$ ipython --no-banner

In [1]: import numpy as np

In [2]: import numpy.linalg as la

In [3]: np.set_printoptions(precision=1, suppress=True, linewidth=100, legacy="1.25")

In [4]: tidy = lambda a: np.round(a, 1) + 0

In [5]: M = np.array([[0, 1, 1, 1, 1, 0, 0],
   ...:     [1, 0, 0, 0, 1, 0, 0],
   ...:     [1, 0, 0, 0, 0, 1, 0],
   ...:     [1, 0, 0, 0, 0, 1, 0],
   ...:     [1, 1, 0, 0, 0, 0, 1],
   ...:     [0, 0, 1, 1, 0, 0, 1],
   ...:     [0, 0, 0, 0, 1, 1, 0]])

In [6]: # columns 2 and 3 are equal

In [7]: np.trace(M)
Out[7]: 0

In [8]: np.allclose(M, M.T)
Out[8]: True

In [9]: print(tidy(la.det(M)))
0.0

In [10]: M @ M
Out[10]: 
array([[4, 1, 0, 0, 1, 2, 1],
       [1, 2, 1, 1, 1, 0, 1],
       [0, 1, 2, 2, 1, 0, 1],
       [0, 1, 2, 2, 1, 0, 1],
       [1, 1, 1, 1, 3, 1, 0],
       [2, 0, 0, 0, 1, 3, 0],
       [1, 1, 1, 1, 0, 0, 2]])

In [11]: mat = np.array([[-1, 0, 0, 0, 0, 0, 0, 0],
    ...:     [0, -2, 0, 0, 0, 0, 0, 0],
    ...:     [1, 0, -2, 0, 0, 0, 0, 0],
    ...:     [2, 1, -1, 3, 0, 0, 0, 0],
    ...:     [2, -2, 2, -3, -3, 0, 0, 0],
    ...:     [1, 0, -3, -2, -2, 1, 0, 0],
    ...:     [3, 1, -2, -1, 1, -1, 1, 0],
    ...:     [1, 2, 3, -1, 0, 0, 2, -1]])

In [12]: tidy(la.norm(mat[2] - mat[7]))
Out[12]: 5.9

In [13]: print(mat[2] @ mat[7])
-5

In [14]: tidy(la.norm(mat, axis=0))
Out[14]: array([4.6, 3.7, 5.6, 4.9, 3.7, 1.4, 2.2, 1. ])

In [15]: print(la.norm(mat, axis=1).argmax())
4

In [16]: tidy(la.norm(mat, 2))
Out[16]: 6.3

In [17]: x0 = np.array([1, -1, 2, -1, -1, 1, -1, -2])

In [18]: rhs = mat @ x0

In [19]: rhs
Out[19]: array([-1,  2, -3, -4, 14,  0, -4,  6])

In [20]: tidy(la.solve(mat, mat[:, 4]))
Out[20]: array([0., 0., 0., 0., 1., 0., 0., 0.])

In [21]: tidy(la.solve(mat, rhs + mat[:, 0]))
Out[21]: array([ 2., -1.,  2., -1., -1.,  1., -1., -2.])

In [22]: X = np.load("arr.npy")

In [23]: X
Out[23]: 
array([[ 2,  2, -1,  1,  3,  2],
       [-1, -1,  2,  1,  1, -1],
       [ 1, -2,  3, -1,  1,  1],
       [ 1,  3,  3,  1, -2,  1],
       [-3, -1,  1,  2, -2,  2],
       [ 2,  0,  3, -3, -2, -2]])

In [24]: rng = np.random.default_rng(875389)

In [25]: z = rng.permutation(6)

In [26]: z
Out[26]: array([0, 5, 2, 3, 4, 1])

In [27]: B = X[z][:, z]

In [28]: np.trace(B)
Out[28]: 1

In [29]: tidy(la.det(B)), tidy(la.det(X[z]))
Out[29]: (197.0, -197.0)
